$ python3 -q
>>> import numpy as np
>>> np.set_printoptions(precision=2, suppress=True, linewidth=140)
>>> out = np.array([[1, -1], [-1, 1]])
>>> basis = np.array([[2, -2], [1, 0]])
>>> W0 = np.kron(out, basis)
>>> W0
array([[ 2, -2, -2,  2],
       [ 1,  0, -1,  0],
       [-2,  2,  2, -2],
       [-1,  0,  1,  0]])
>>> round(float(np.linalg.det(2 * W0)), 2), round(float(np.linalg.det(W0)), 2)
(0.0, 0.0)
>>> left, s, VT = np.linalg.svd(W0)
>>> np.argmax(s[:-1] / (s[1:] + 1e-6)) + 1
np.int64(2)
>>> s.round(2) + 0
array([5.84, 1.37, 0.  , 0.  ])
>>> out = left[:, :2] @ np.diag(s[:2]) @ VT[:2]
>>> np.linalg.matrix_rank(out)
np.int64(2)
>>> np.linalg.matrix_rank(W0, rtol=0.05)
np.int64(2)
>>> out.round(2) + 0
array([[ 2., -2., -2.,  2.],
       [ 1.,  0., -1.,  0.],
       [-2.,  2.,  2., -2.],
       [-1.,  0.,  1.,  0.]])
>>> round(float(np.abs(W0 - out).max()), 2)
0.0
>>> print(round(float(np.linalg.norm(W0 - out) / np.linalg.norm(W0)), 2))
0.0
>>> out = W0[0, 0] * W0[1:] - np.outer(W0[1:, 0], W0[0])
>>> out
array([[ 0,  2,  0, -2],
       [ 0,  0,  0,  0],
       [ 0, -2,  0,  2]])
>>> np.flatnonzero(~out.round(6).any(axis=1))
array([1])
>>> print(W0[:, 0] / W0[0, 0])
[ 1.   0.5 -1.  -0.5]
>>> left, s, VT = np.linalg.svd(out)
>>> vecs = VT[:(s > 1e-8).sum()]
>>> rng = np.random.default_rng(300)
>>> x0 = out[0] + 2 * out[2] + rng.integers(2) * np.eye(4)[3]
>>> x0
array([ 0., -2.,  0.,  2.])
>>> print(vecs.T @ vecs)
[[ 0.   0.   0.   0. ]
 [ 0.   0.5  0.  -0.5]
 [ 0.   0.   0.   0. ]
 [ 0.  -0.5  0.   0.5]]
>>> np.linalg.matrix_rank(np.vstack([out, x0]))
np.int64(1)
>>> J = np.loadtxt("a.csv", delimiter=",")
>>> J
array([[ 1.  ,  0.  ,  0.  ,  0.  ],
       [ 0.  ,  0.87,  0.  , -0.5 ],
       [ 0.  ,  0.  ,  1.  ,  0.  ],
       [ 0.  ,  0.5 ,  0.  ,  0.87]])
>>> round(np.linalg.det(2 * J), 2), round(float(np.linalg.det(J)), 2)
(np.float64(16.0), 1.0)
>>> np.einsum("ij,ji->", J, J)
np.float64(3.0)
>>> round(float(np.einsum("ii->", J)), 2)
3.73
>>> np.poly(J)
array([ 1.  , -3.73,  5.46, -3.73,  1.  ])
>>> round(float(np.linalg.eigvals(J).sum().real), 2)
3.73
>>> u, g = J[0], J[3]
>>> print(u @ u)
1.0
>>> p = (u @ g) / (u @ u) * u
>>> np.outer(u, g)
array([[0.  , 0.5 , 0.  , 0.87],
       [0.  , 0.  , 0.  , 0.  ],
       [0.  , 0.  , 0.  , 0.  ],
       [0.  , 0.  , 0.  , 0.  ]])
>>> round(float(np.linalg.norm(u + g) ** 2 + np.linalg.norm(u - g) ** 2), 2)
4.0
>>> (g - p) @ u
np.float64(0.0)
>>> p
array([0., 0., 0., 0.])
>>> m1 = np.loadtxt("layer6.csv", delimiter=",")
>>> print(m1)
[[-0.59  0.46 -0.45]
 [ 0.41 -0.54 -0.42]
 [ 0.18  0.08 -0.79]
 [-0.68 -0.7  -0.07]]
>>> np.round(m1.T @ m1, 2) + 0
array([[1., 0., 0.],
       [0., 1., 0.],
       [0., 0., 1.]])
>>> np.linalg.pinv(m1)
array([[-0.59,  0.41,  0.18, -0.68],
       [ 0.46, -0.54,  0.08, -0.7 ],
       [-0.45, -0.42, -0.79, -0.07]])
>>> np.round(m1[:, 0] @ m1[:, 2], 2)
np.float64(0.0)
>>> m1 @ m1.T
array([[ 0.76, -0.3 ,  0.29,  0.1 ],
       [-0.3 ,  0.63,  0.36,  0.13],
       [ 0.29,  0.36,  0.66, -0.13],
       [ 0.1 ,  0.13, -0.13,  0.95]])
>>> np.linalg.norm(m1, axis=0)
array([1., 1., 1.])
